% ipython --no-banner

In [1]: import numpy as np

In [2]: np.set_printoptions(precision=2, suppress=True, linewidth=140)

In [3]: rd = lambda a: np.round(a, 2) + 0

In [4]: m1 = np.array([[5, 4, 4, 1], [2, 0, 5, 0], [2, 4, 1, 0]])

In [5]: m1[-1] = m1[0] + 3 * m1[1]

In [6]: m1
Out[6]: 
array([[ 5,  4,  4,  1],
       [ 2,  0,  5,  0],
       [11,  4, 19,  1]])

In [7]: Uu, sig, VT = np.linalg.svd(m1)

In [8]: V = VT[:(sig > 1e-8).sum()]

In [9]: rng = np.random.default_rng(16226)

In [10]: vec = m1[2] + -2 * m1[0] + rng.integers(2) * np.eye(4)[0]

In [11]: vec
Out[11]: array([ 1., -4., 11., -1.])

In [12]: np.allclose(V.T @ V @ vec, vec)
Out[12]: True

In [13]: rd(V.T @ V)
Out[13]: 
array([[ 0.46,  0.43,  0.22,  0.11],
       [ 0.43,  0.59, -0.17,  0.15],
       [ 0.22, -0.17,  0.91, -0.04],
       [ 0.11,  0.15, -0.04,  0.04]])

In [14]: np.linalg.matrix_rank(np.vstack([m1, vec]))
Out[14]: np.int64(2)

In [15]: rd(m1 @ np.linalg.pinv(m1) @ m1)
Out[15]: 
array([[ 5.,  4.,  4.,  1.],
       [ 2.,  0.,  5.,  0.],
       [11.,  4., 19.,  1.]])

In [16]: try:
    ...:     np.linalg.inv(m1)
    ...: except np.linalg.LinAlgError as e:
    ...:     print(repr(e))
    ...: 
LinAlgError('Last 2 dimensions of the array must be square')

In [17]: np.linalg.lstsq(m1[:-1].T, m1[-1])[2]
Out[17]: np.int32(2)

In [18]: np.allclose(m1[:-1].T @ np.linalg.lstsq(m1[:-1].T, m1[-1])[0], m1[-1])
Out[18]: True

In [19]: [round(float(x), 2) for x in np.linalg.svd(m1, compute_uv=False)[:3]]
Out[19]: [23.89, 3.88, 0.0]

In [20]: np.argsort(-np.linalg.norm(m1, axis=0).round(6), kind="stable")[:3]
Out[20]: array([2, 0, 1])

In [21]: np.linalg.cond(m1) > 100
Out[21]: np.True_

In [22]: rd(np.linalg.norm(m1, 2) / np.linalg.norm(m1))
Out[22]: np.float64(0.99)
